$ python3 -q
>>> import numpy as np
>>> np.set_printoptions(precision=2, suppress=True, linewidth=100)
>>> E = np.array([[3, 2, 1, 0], [1, 1, 2, 3], [2, 3, 3, 0], [2, 3, 3, 0]])
>>> E
array([[3, 2, 1, 0],
       [1, 1, 2, 3],
       [2, 3, 3, 0],
       [2, 3, 3, 0]])
>>> # rows 2 and 3 are equal
>>> np.einsum("ij,ji->", E, E)
np.int64(57)
>>> np.kron(np.eye(2, dtype=int), E)
array([[3, 2, 1, 0, 0, 0, 0, 0],
       [1, 1, 2, 3, 0, 0, 0, 0],
       [2, 3, 3, 0, 0, 0, 0, 0],
       [2, 3, 3, 0, 0, 0, 0, 0],
       [0, 0, 0, 0, 3, 2, 1, 0],
       [0, 0, 0, 0, 1, 1, 2, 3],
       [0, 0, 0, 0, 2, 3, 3, 0],
       [0, 0, 0, 0, 2, 3, 3, 0]])
>>> round(float(np.linalg.eigvals(E).sum().real), 2)
7.0
>>> np.round(np.linalg.det(E.T), 2)
np.float64(0.0)
>>> np.einsum("ii->", E)
np.int64(7)
>>> np.allclose(E @ E.T, E.T @ E)
False
>>> (E + E.T) / 2
array([[3. , 1.5, 1.5, 1. ],
       [1.5, 1. , 2.5, 3. ],
       [1.5, 2.5, 3. , 1.5],
       [1. , 3. , 1.5, 0. ]])
>>> E.inv()
Traceback (most recent call last):
  File "<python-input-12>", line 1, in <module>
    E.inv()
    ^^^^^
AttributeError: 'numpy.ndarray' object has no attribute 'inv'
>>> np.round(np.linalg.det(E), 2)
np.float64(0.0)
>>> assert E == E.T
Traceback (most recent call last):
  File "<python-input-14>", line 1, in <module>
    assert E == E.T
           ^^^^^^^^
ValueError: The truth value of an array with more than one element is ambiguous. Use a.any() or a.all()
>>> np.round(np.abs(np.linalg.eigvals(E)).max(), 2)
np.float64(7.15)
>>> W1 = np.array([[5, 2, 1, 3, 1, 4],
...     [3, 1, 0, 3, 3, 5],
...     [1, 2, 1, 1, 2, 1],
...     [3, 2, 5, 2, 2, 3]])
>>> c = np.array([-6, 4, 5, -3, -9, 7])
>>> act = np.maximum(E @ W1 + c, 0)
>>> (act > 0).mean(axis=0)
array([1., 1., 1., 1., 1., 1.])
>>> np.linalg.matrix_rank(act)
np.int64(3)
>>> (act > 0).astype(int)
array([[1, 1, 1, 1, 1, 1],
       [1, 1, 1, 1, 1, 1],
       [1, 1, 1, 1, 1, 1],
       [1, 1, 1, 1, 1, 1]])
>>> cent = np.array([[-2, 0], [-2, 3], [3, 2], [0, 2], [-3, -2], [1, -1]])
>>> (act @ cent).round(6).argmax(axis=1)
array([1, 1, 1, 1])
